$ python3 -q
>>> import numpy as np
>>> np.set_printoptions(precision=4, suppress=True, linewidth=200, sign=" ")
>>> mat = np.load("layer7.npy")
>>> mat
array([[-0.0025,  0.0686, -0.1723,  0.0629, -0.0038,  0.7778,  0.0978, -2.4473,  0.0054, -0.1272, -0.0008, -7.5944,  0.0014],
       [ 0.0053,  0.0228,  0.0994, -0.0439, -0.0049,  1.5059,  0.9421,  2.2584, -0.0074,  1.0334,  0.0012,  1.7051, -0.0005],
       [-0.0012,  0.0269, -0.1125, -0.0775,  0.0049,  0.0367,  0.1053, -1.5432, -0.0011, -0.2181, -0.0023,  3.5612,  0.0007],
       [ 0.0001,  0.0073,  0.0654,  0.0648, -0.0121,  0.2323, -0.3748, -0.9485, -0.0267, -0.6638,  0.0022, -6.8051, -0.0005],
       [ 0.0054, -0.0173,  0.1656,  0.0064, -0.0013,  0.6321,  0.5469,  0.6731,  0.0139,  0.1618, -0.0013,  0.8519,  0.005 ],
       [ 0.0047,  0.0022,  0.2422,  0.0591, -0.0082,  0.3181, -1.2619, -0.7802, -0.0117,  0.5235,  0.    , -7.7916,  0.0005],
       [ 0.0012, -0.0048, -0.0101,  0.029 , -0.0003, -0.3687,  0.7183, -3.7104, -0.0197, -0.0387, -0.0007,  2.1502, -0.0056],
       [-0.0028, -0.0088, -0.2532, -0.0642, -0.0153, -1.9296, -0.0565,  0.0001,  0.004 , -0.0579,  0.0004, 11.2326, -0.0006],
       [-0.0028,  0.0305, -0.2352, -0.0077, -0.0034,  0.9981,  0.1279,  3.8146,  0.0161,  0.5433,  0.0001, -1.8334,  0.0016],
       [ 0.0007, -0.0422, -0.1289,  0.0069,  0.013 , -0.5103,  0.0921,  2.2245, -0.0094,  0.1555, -0.0005,  3.7957,  0.0034],
       [ 0.0024, -0.0335,  0.0391,  0.1227,  0.0081, -0.0851,  1.5106, -1.7488, -0.0001,  0.255 , -0.0001, -6.494 , -0.0019],
       [-0.0014, -0.0878,  0.0277,  0.0198,  0.0181,  0.4708,  0.5632, -1.2998, -0.0089, -0.5543, -0.0014, -5.3719,  0.0016],
       [-0.0001, -0.0176, -0.0456,  0.0032, -0.0007, -1.8783, -1.417 , -1.3219,  0.0197,  0.3326, -0.0017,  4.2648,  0.0024],
       [-0.0065,  0.0167,  0.1327, -0.076 , -0.0024,  0.8913, -0.1185, -2.0882, -0.0194,  0.1921, -0.0021, -3.2139, -0.0002],
       [-0.0002, -0.0248, -0.0688,  0.0439,  0.0017,  0.8207,  0.3039, -0.7115,  0.0274,  0.2303, -0.0002,  1.6266, -0.0013],
       [-0.0011,  0.0136, -0.2487, -0.0878, -0.009 , -1.231 ,  0.2215, -1.9938,  0.0031, -0.0622, -0.0007, -1.8545,  0.0017],
       [ 0.006 ,  0.0131,  0.1154, -0.0595, -0.0019, -0.6493, -0.9641, -0.9755,  0.0058,  0.1606,  0.0002,  1.9802, -0.0005],
       [ 0.0109, -0.0593, -0.1582,  0.1697, -0.0055, -3.9285,  0.7484, -1.0418,  0.0174, -0.3325,  0.0001,  8.4315,  0.0004],
       [ 0.0029, -0.0224, -0.0294,  0.0691,  0.0007,  1.0004, -0.0202,  0.7672, -0.0311, -0.112 ,  0.0018,  6.2036, -0.0036],
       [ 0.0009, -0.0101, -0.0569, -0.0623, -0.0111, -2.3793, -0.8654,  1.7275, -0.0037,  0.1121,  0.0004, -9.7246,  0.0002],
       [-0.0044, -0.0118,  0.023 , -0.0544,  0.0052,  0.2372, -0.9849,  0.2415,  0.0384,  0.1525,  0.0009,  0.231 , -0.0041],
       [ 0.0015,  0.0028, -0.0995, -0.0625,  0.0076,  0.3529, -1.2574, -3.2614,  0.0025,  0.0301,  0.0012, -1.1078, -0.0045],
       [ 0.0073, -0.0049,  0.0139, -0.0253, -0.0063, -1.5829, -0.7652, -0.6389, -0.0086, -0.6266, -0.0001,  3.6493, -0.0019],
       [ 0.006 , -0.0227, -0.1493,  0.0101, -0.005 , -0.6673,  0.8522, -2.9145,  0.0028,  0.003 , -0.0012,  4.5641, -0.003 ]])
>>> B = mat / np.sqrt((mat ** 2).mean(axis=1, keepdims=True))
>>> np.linalg.norm(B, axis=1)
array([ 3.6056,  3.6056,  3.6056,  3.6056,  3.6056,  3.6056,  3.6056,  3.6056,  3.6056,  3.6056,  3.6056,  3.6056,  3.6056,  3.6056,  3.6056,  3.6056,  3.6056,  3.6056,  3.6056,  3.6056,  3.6056,
        3.6056,  3.6056,  3.6056])
